>>> import numpy as np
>>> np.set_printoptions(precision=2, suppress=True, linewidth=140)
>>> def rd(a):
...     return np.round(a, 2) + 0
... 
>>> W0 = np.load("case8.npy")
>>> W0
array([[ 2.99, -0.2 , -0.6 ,  0.24,  0.81],
       [ 0.01,  0.01, -0.03,  0.  ,  0.01],
       [ 1.49, -0.1 , -0.26,  0.1 ,  0.36],
       [ 3.  , -0.19, -0.6 ,  0.22,  0.83],
       [ 1.5 , -0.12, -0.33,  0.06,  0.39],
       [ 2.99, -0.2 , -0.61,  0.2 ,  0.78],
       [ 1.46, -0.1 , -0.3 ,  0.11,  0.42],
       [ 1.49, -0.08, -0.31,  0.11,  0.38],
       [ 0.02, -0.01, -0.03,  0.03,  0.02],
       [ 0.  ,  0.01,  0.01,  0.02,  0.02],
       [ 3.  , -0.19, -0.57,  0.22,  0.79],
       [ 3.  , -0.2 , -0.6 ,  0.21,  0.82],
       [ 3.01, -0.22, -0.6 ,  0.21,  0.81],
       [ 1.49, -0.09, -0.26,  0.09,  0.39]])
>>> # column 0 is much longer than the rest
>>> left, sigma, Vt = np.linalg.svd(W0)
>>> np.argmax(sigma[:-1] / (sigma[1:] + 1e-6)) + 1
np.int64(1)
>>> M2 = left[:, :1] @ np.diag(sigma[:1]) @ Vt[:1]
>>> rd(M2)
array([[ 3.  , -0.2 , -0.59,  0.21,  0.8 ],
       [ 0.02,  0.  ,  0.  ,  0.  ,  0.  ],
       [ 1.47, -0.1 , -0.29,  0.1 ,  0.39],
       [ 3.01, -0.2 , -0.6 ,  0.21,  0.81],
       [ 1.5 , -0.1 , -0.3 ,  0.11,  0.4 ],
       [ 2.99, -0.2 , -0.59,  0.21,  0.8 ],
       [ 1.47, -0.1 , -0.29,  0.1 ,  0.39],
       [ 1.49, -0.1 , -0.3 ,  0.11,  0.4 ],
       [ 0.03,  0.  , -0.01,  0.  ,  0.01],
       [ 0.  ,  0.  ,  0.  ,  0.  ,  0.  ],
       [ 2.99, -0.2 , -0.59,  0.21,  0.8 ],
       [ 3.  , -0.2 , -0.6 ,  0.21,  0.8 ],
       [ 3.01, -0.2 , -0.6 ,  0.21,  0.81],
       [ 1.48, -0.1 , -0.29,  0.1 ,  0.4 ]])
>>> print(np.linalg.matrix_rank(W0, rtol=0.05))
1
>>> rd(np.abs(W0 - M2).max())
np.float64(0.05)
>>> rd(np.linalg.norm(W0 - M2, 2)), rd(sigma[1])
(np.float64(0.09), np.float64(0.09))
